% python3 -q
>>> import numpy as np
>>> from numpy import linalg as LA
>>> np.set_printoptions(precision=1, suppress=True, linewidth=100, floatmode="fixed")
>>> E = np.load("mat.npy")
>>> E
array([[ 3.5,  5.2,  1.7, -5.2,  0.0,  5.2],
       [-3.0, -4.7, -1.7,  4.5,  0.0, -4.7],
       [ 2.6,  4.0,  1.5, -4.0, -0.1,  3.9],
       [-1.0, -1.2, -0.4,  1.1,  0.1, -1.2],
       [ 3.3,  4.9,  1.7, -4.8,  0.1,  4.9],
       [-1.0, -1.7, -0.5,  1.7,  0.1, -1.6],
       [ 0.0, -0.3, -0.1,  0.1,  0.1, -0.4],
       [ 1.8,  2.7,  0.9, -2.8,  0.0,  3.0],
       [ 3.2,  4.9,  1.6, -4.7,  0.1,  5.0],
       [ 6.0,  9.0,  3.0, -9.1,  0.0,  9.0]])
>>> x = np.array([-1, -2, 2, 1, 3, 0])
>>> np.sign((E @ x).round(6))
array([-1.0,  1.0, -1.0,  1.0, -1.0,  1.0,  1.0, -1.0, -1.0, -1.0])
>>> LA.norm(E @ x) <= LA.norm(E, 2) * LA.norm(x) + 1e-9
np.True_
>>> u = np.array([7, 5])
>>> np.cross(E[7, :3], E[8, :3])
array([-0.1,  0.0,  0.2])
>>> other = np.array([[-1, -3, 1],
...     [9, -8, 5],
...     [7, 6, 7],
...     [-7, 3, -8],
...     [-6, -3, 8],
...     [4, -1, -2]])
>>> LA.matrix_rank(E @ other)
np.int64(3)
>>> np.einsum("ij,ij->i", E, E)
array([ 96.3,  76.3,  56.2,   5.3,  84.8,   9.6,   0.3,  28.2,  83.9, 289.8])
>>> P = E @ LA.solve(E.T @ E, E.T)
>>> P @ E[:, 5]
array([ 5.2, -4.7,  3.9, -1.2,  4.9, -1.6, -0.4,  3.0,  5.0,  9.0])
>>> round(float(np.trace(P)), 1)
6.0
>>> x = np.array([1, 0, -3, 1, -3, -1])
>>> rhs = E @ x
>>> c, lr = np.zeros(6), 1 / LA.norm(E, 2) ** 2
>>> for i in range(15):
...     c -= lr * E.T @ (E @ c - rhs)
...     if i % 5 == 0: print(i, round(LA.norm(E @ c - rhs), 1))
... 
0 1.0
5 1.0
10 1.0
>>> c.round(1) + 0
array([-0.4, -0.7, -0.2,  0.7,  0.0, -0.7])
>>> other = np.array([[1]])
>>> W2 = np.array([[1, 2, 0, 0, 1],
...     [2, 0, 2, 2, 0],
...     [2, 1, 1, 1, 1],
...     [1, 0, 2, 0, 1],
...     [0, 0, 2, 0, 1]])
>>> M = np.block([[other, np.zeros((1, 5))], [np.zeros((5, 1)), W2]])
>>> M
array([[1.0, 0.0, 0.0, 0.0, 0.0, 0.0],
       [0.0, 1.0, 2.0, 0.0, 0.0, 1.0],
       [0.0, 2.0, 0.0, 2.0, 2.0, 0.0],
       [0.0, 2.0, 1.0, 1.0, 1.0, 1.0],
       [0.0, 1.0, 0.0, 2.0, 0.0, 1.0],
       [0.0, 0.0, 0.0, 2.0, 0.0, 1.0]])
>>> ang = np.radians(180)
>>> R = np.eye(6)
>>> R[1, 1] = R[4, 4] = np.cos(ang)
>>> R[1, 4], R[4, 1] = -np.sin(ang), np.sin(ang)
>>> R.round(1) + 0
array([[ 1.0,  0.0,  0.0,  0.0,  0.0,  0.0],
       [ 0.0, -1.0,  0.0,  0.0,  0.0,  0.0],
       [ 0.0,  0.0,  1.0,  0.0,  0.0,  0.0],
       [ 0.0,  0.0,  0.0,  1.0,  0.0,  0.0],
       [ 0.0,  0.0,  0.0,  0.0, -1.0,  0.0],
       [ 0.0,  0.0,  0.0,  0.0,  0.0,  1.0]])
>>> other = M @ R.T
>>> LA.svd(M, compute_uv=False), LA.svd(other, compute_uv=False)
(array([5.1, 2.5, 2.1, 1.0, 0.6, 0.3]), array([5.1, 2.5, 2.1, 1.0, 0.6, 0.3]))
>>> round(LA.det(R), 1), np.trace(R)
(np.float64(1.0), np.float64(2.0))
>>> other = np.array([[0, 3, 1],
...     [-3, -5, -1],
...     [0, -2, -3],
...     [2, 3, -4],
...     [0, -4, -3],
...     [-2, 2, -2]])
>>> LA.matrix_rank(np.vstack([M, other.T]))
np.int64(6)
>>> other.T @ M.T
array([[  0.0,  -5.0,  -2.0,  -6.0,  -1.0,   2.0],
       [  3.0,  -7.0, -12.0, -11.0,   3.0,   8.0],
       [  1.0,  -9.0, -16.0, -14.0, -11.0, -10.0]])
>>> m1 = np.loadtxt("test4.csv", delimiter=",")
>>> m1
array([[ 0.0,  0.0,  0.0,  0.0,  0.0,  0.0,  0.0,  0.0,  0.0,  0.0,  0.0,  0.0],
       [-3.0,  1.0,  0.0,  3.0,  3.0,  1.0,  0.0,  0.0,  0.0,  1.0, -3.0, -3.0],
       [ 0.0,  0.0,  0.0,  0.0,  0.0,  0.0,  0.0,  0.0,  0.0,  0.0,  0.0,  0.0],
       [ 6.0, -2.0,  0.0, -6.0, -6.0, -2.0,  0.0,  0.0,  0.0, -2.0,  6.0,  6.0],
       [ 6.0, -2.0,  0.0, -6.0, -6.0, -2.0,  0.0,  0.0,  0.0, -2.0,  6.0,  6.0],
       [-3.0,  1.0,  0.0,  3.0,  3.0,  1.0,  0.0,  0.0,  0.0,  1.0, -3.0, -3.0],
       [ 0.0,  0.0,  0.0,  0.0,  0.0,  0.0,  0.0,  0.0,  0.0,  0.0,  0.0,  0.0],
       [ 0.0,  0.0,  0.0,  0.0,  0.0,  0.0,  0.0,  0.0,  0.0,  0.0,  0.0,  0.0],
       [ 3.0, -1.0,  0.0, -3.0, -3.0, -1.0,  0.0,  0.0,  0.0, -1.0,  3.0,  3.0],
       [ 6.0, -2.0,  0.0, -6.0, -6.0, -2.0,  0.0,  0.0,  0.0, -2.0,  6.0,  6.0],
       [-3.0,  1.0,  0.0,  3.0,  3.0,  1.0,  0.0,  0.0,  0.0,  1.0, -3.0, -3.0],
       [ 3.0, -1.0,  0.0, -3.0, -3.0, -1.0,  0.0,  0.0,  0.0, -1.0,  3.0,  3.0]])
>>> left, s, Vt = LA.svd(m1, full_matrices=False)
>>> np.round(s / s[0], 1) + 0
array([1.0, 0.0, 0.0, 0.0, 0.0, 0.0, 0.0, 0.0, 0.0, 0.0, 0.0, 0.0])
>>> round(np.sqrt((s ** 2).sum()), 1), round(float(LA.norm(m1)), 1)
(np.float64(28.6), 28.6)
>>> np.cumsum(s ** 2) / np.sum(s ** 2)
array([1.0, 1.0, 1.0, 1.0, 1.0, 1.0, 1.0, 1.0, 1.0, 1.0, 1.0, 1.0])
